% ipython --no-banner

In [1]: import numpy as np

In [2]: import numpy.linalg as la

In [3]: np.set_printoptions(suppress=True, linewidth=120)

In [4]: tidy = lambda a: np.round(a, 2) + 0

In [5]: arr = np.load("layer15.npy")

In [6]: print(arr)
[[-1  1 -1]
 [-2  2 -2]
 [-2  1 -5]
 [ 1  2 -5]
 [ 3  3 -2]
 [ 6  0  0]
 [ 9  3 -1]
 [ 6  6 -2]
 [ 5  4  0]
 [ 6  5 -2]
 [ 6  3 -3]
 [ 5  3  0]
 [ 8  1  0]
 [ 6 -1 -3]
 [ 4 -4 -2]
 [ 3 -4 -5]
 [ 5 -5 -6]
 [ 7 -5 -7]]

In [7]: rng = np.random.default_rng(190235)

In [8]: out = arr + rng.integers(-2, 3, (18, 2)) @ rng.integers(-2, 3, (2, 3))

In [9]: print(out)
[[ -1   1   3]
 [ -6   4  -4]
 [-10   5  -9]
 [  3   1  -3]
 [ -3   6  -6]
 [  6   0  -4]
 [ 13   1  -1]
 [  2   8  -6]
 [  9   2   0]
 [  8   4  -2]
 [  6   3   1]
 [  1   5  -4]
 [  8   1  -2]
 [ 12  -4  -1]
 [  2  -3  -6]
 [  3  -4  -9]
 [  1  -3  -8]
 [  7  -5  -5]]

In [10]: print(la.matrix_rank(out - arr, tol=1e-8))
2

In [11]: print(out - arr)
[[ 0  0  4]
 [-4  2 -2]
 [-8  4 -4]
 [ 2 -1  2]
 [-6  3 -4]
 [ 0  0 -4]
 [ 4 -2  0]
 [-4  2 -4]
 [ 4 -2  0]
 [ 2 -1  0]
 [ 0  0  4]
 [-4  2 -4]
 [ 0  0 -2]
 [ 6 -3  2]
 [-2  1 -4]
 [ 0  0 -4]
 [-4  2 -2]
 [ 0  0  2]]

In [12]: idx = rng.permutation(3)

In [13]: out = arr[:, idx] * rng.choice([-1, 1], 3)

In [14]: print(out)
[[ 1  1  1]
 [ 2  2  2]
 [ 5  2  1]
 [ 5 -1  2]
 [ 2 -3  3]
 [ 0 -6  0]
 [ 1 -9  3]
 [ 2 -6  6]
 [ 0 -5  4]
 [ 2 -6  5]
 [ 3 -6  3]
 [ 0 -5  3]
 [ 0 -8  1]
 [ 3 -6 -1]
 [ 2 -4 -4]
 [ 5 -3 -4]
 [ 6 -5 -5]
 [ 7 -7 -5]]

In [15]: Uu, _, VT = la.svd(arr.T @ out)

In [16]: print(tidy(Uu @ VT))
[[ 0. -1.  0.]
 [ 0.  0.  1.]
 [-1.  0.  0.]]

In [17]: print(idx)
[2 0 1]

In [18]: print(tidy(la.lstsq(arr, out)[0]))
[[ 0. -1.  0.]
 [ 0.  0.  1.]
 [-1.  0.  0.]]

In [19]: def softmax(z):
    ...:     e = np.exp(z - z.max(axis=-1, keepdims=True))
    ...:     return e / e.sum(axis=-1, keepdims=True)
    ...: 

In [20]: print(tidy(softmax(arr).sum(axis=1)))
[1. 1. 1. 1. 1. 1. 1. 1. 1. 1. 1. 1. 1. 1. 1. 1. 1. 1.]

In [21]: S = arr @ arr.T / np.sqrt(3)

In [22]: print(tidy(softmax(S)[2] @ arr))
[-1.84  1.05 -5.  ]

In [23]: data = np.loadtxt("run1.csv", delimiter=",")

In [24]: print(data)
[[-3.  3.  1.  0.  0.]
 [-1.  0. -3. -3.  0.]
 [ 2.  3.  2.  3.  0.]
 [ 3. -2.  0.  0.  0.]
 [ 0.  0.  0.  0.  0.]]

In [25]: out = np.array([[5, -4], [-1, 0], [1, -1], [5, 0], [-1, 0]])

In [26]: print(np.einsum("ik,kj->ij", data, out))
[[-17.  11.]
 [-23.   7.]
 [ 24. -10.]
 [ 17. -12.]
 [  0.   0.]]

In [27]: print(la.matrix_rank(data @ out))
2

In [28]: out @ data
Traceback (most recent call last):
  Cell In[28], line 1
    out @ data
ValueError: matmul: Input operand 1 has a mismatch in its core dimension 0, with gufunc signature (n?,k),(k,m?)->(n?,m?) (size 5 is different from 2)


In [29]: print(np.einsum("ik,kj->ji", data, out))
[[-17. -23.  24.  17.   0.]
 [ 11.   7. -10. -12.   0.]]

In [30]: print(np.vstack([data, out.T]).shape)
(7, 5)

In [31]: print(np.einsum("ij->j", data))
[1. 4. 0. 0. 0.]

In [32]: print(np.einsum("ij,ij->i", data, data))
[19. 19. 26. 13.  0.]

In [33]: C2 = data.T @ data

In [34]: print(np.allclose(C2, C2.T))
True

In [35]: print((data @ data.T).shape)
(5, 5)

In [36]: print(tidy(la.eigvalsh(C2)[::-1]))
[40.61 31.51  4.58  0.3   0.  ]

In [37]: print(la.matrix_rank(C2))
4

In [38]: out = np.c_[arr[:, :1] @ np.array([[3]]), np.array([-3, -1, 0, -1, -3, 2, 0, 0, 0, 2, 2, -3, -1, -2, 0, 0, -3, 0])]

In [39]: print(out)
[[-3 -3]
 [-6 -1]
 [-6  0]
 [ 3 -1]
 [ 9 -3]
 [18  2]
 [27  0]
 [18  0]
 [15  0]
 [18  2]
 [18  2]
 [15 -3]
 [24 -1]
 [18 -2]
 [12  0]
 [ 9  0]
 [15 -3]
 [21  0]]

In [40]: print(la.matrix_rank(out))
2

In [41]: print(tidy(la.lstsq(arr, out[:, 0])[0]))
[3. 0. 0.]

In [42]: print(la.matrix_rank(np.c_[arr, out]))
4

In [43]: Uu, sig, VT = la.svd(data)

In [44]: print(tidy(sig))
[6.37 5.61 2.14 0.55 0.  ]

In [45]: out = Uu[:, :4] @ np.diag(sig[:4]) @ VT[:4]

In [46]: print(tidy(la.norm(data - out, 2)), sig[4])
0.0 0.0

In [47]: print(la.matrix_rank(out))
4

In [48]: print(tidy(la.norm(data - out) / la.norm(data)))
0.0

In [49]: mat = np.loadtxt("out18.csv", delimiter=",")

In [50]: print(mat)
[[ 0.32  1.   -0.3  -0.3 ]
 [ 0.69 -1.5  -0.1  -0.7 ]
 [ 0.41 -1.6  -0.8  -0.4 ]
 [ 0.4  -0.9   0.4  -0.4 ]
 [-0.72  0.7  -1.7   0.7 ]
 [-0.22  1.5   0.1   0.2 ]
 [ 0.43  2.1  -1.   -0.4 ]
 [ 0.48 -0.4  -1.   -0.5 ]
 [-0.06  0.8  -0.1   0.1 ]
 [-0.9  -0.4  -1.2   0.9 ]
 [-1.23  0.5   1.2   1.2 ]
 [-0.19  0.2   2.2   0.2 ]
 [-0.21  0.3  -0.7   0.2 ]
 [ 0.74 -0.5  -1.   -0.7 ]
 [ 0.03  0.7   0.1   0.  ]
 [-0.48 -0.3   1.1   0.5 ]
 [-1.2   0.2  -1.3   1.2 ]
 [-1.6  -0.4  -1.2   1.6 ]
 [ 1.28 -0.3   2.4  -1.3 ]
 [-0.31  0.1  -0.2   0.3 ]
 [-0.28  1.2  -1.2   0.3 ]
 [-0.03  0.7  -0.9   0.  ]
 [-0.71  2.    0.8   0.7 ]
 [ 0.11  0.5   1.3  -0.1 ]
 [-2.18 -1.2  -1.5   2.2 ]
 [-0.4   0.4   1.3   0.4 ]
 [-2.02  0.5   1.4   2.  ]
 [-0.7  -0.6  -1.7   0.7 ]]

In [51]: out = np.c_[mat[:, :3] @ np.array([[-2, -1, -1], [-2, 2, 1], [1, 0, 2]]), np.array([0, 1, 1, 1, 2, 0, 1, 2, 2, 1, 2, 0, 2, 0, 1, 2, 1, 1, 0, 2, 0, 1, 0, 1, 0, 1, 2, 0])]

In [52]: print(tidy(out))
[[-2.94  1.68  0.08  0.  ]
 [ 1.52 -3.69 -2.39  1.  ]
 [ 1.58 -3.61 -3.61  1.  ]
 [ 1.4  -2.2  -0.5   1.  ]
 [-1.66  2.12 -1.98  2.  ]
 [-2.46  3.22  1.92  0.  ]
 [-6.06  3.77 -0.33  1.  ]
 [-1.16 -1.28 -2.88  2.  ]
 [-1.58  1.66  0.66  2.  ]
 [ 1.4   0.1  -1.9   1.  ]
 [ 2.66  2.23  4.13  2.  ]
 [ 2.18  0.59  4.79  0.  ]
 [-0.88  0.81 -0.89  2.  ]
 [-1.48 -1.74 -3.24  0.  ]
 [-1.36  1.37  0.87  1.  ]
 [ 2.66 -0.12  2.38  2.  ]
 [ 0.7   1.6  -1.2   1.  ]
 [ 2.8   0.8  -1.2   1.  ]
 [ 0.44 -1.88  3.22  0.  ]
 [ 0.22  0.51  0.01  2.  ]
 [-3.04  2.68 -0.92  0.  ]
 [-2.24  1.43 -1.07  1.  ]
 [-1.78  4.71  4.31  0.  ]
 [ 0.08  0.89  2.99  1.  ]
 [ 5.26 -0.22 -2.02  0.  ]
 [ 1.3   1.2   3.4   1.  ]
 [ 4.44  3.02  5.32  2.  ]
 [ 0.9  -0.5  -3.3   0.  ]]

In [53]: print(la.matrix_rank(out))
4

In [54]: print(tidy(la.lstsq(mat, out[:, 0])[0]))
[-2. -2.  1.  0.]
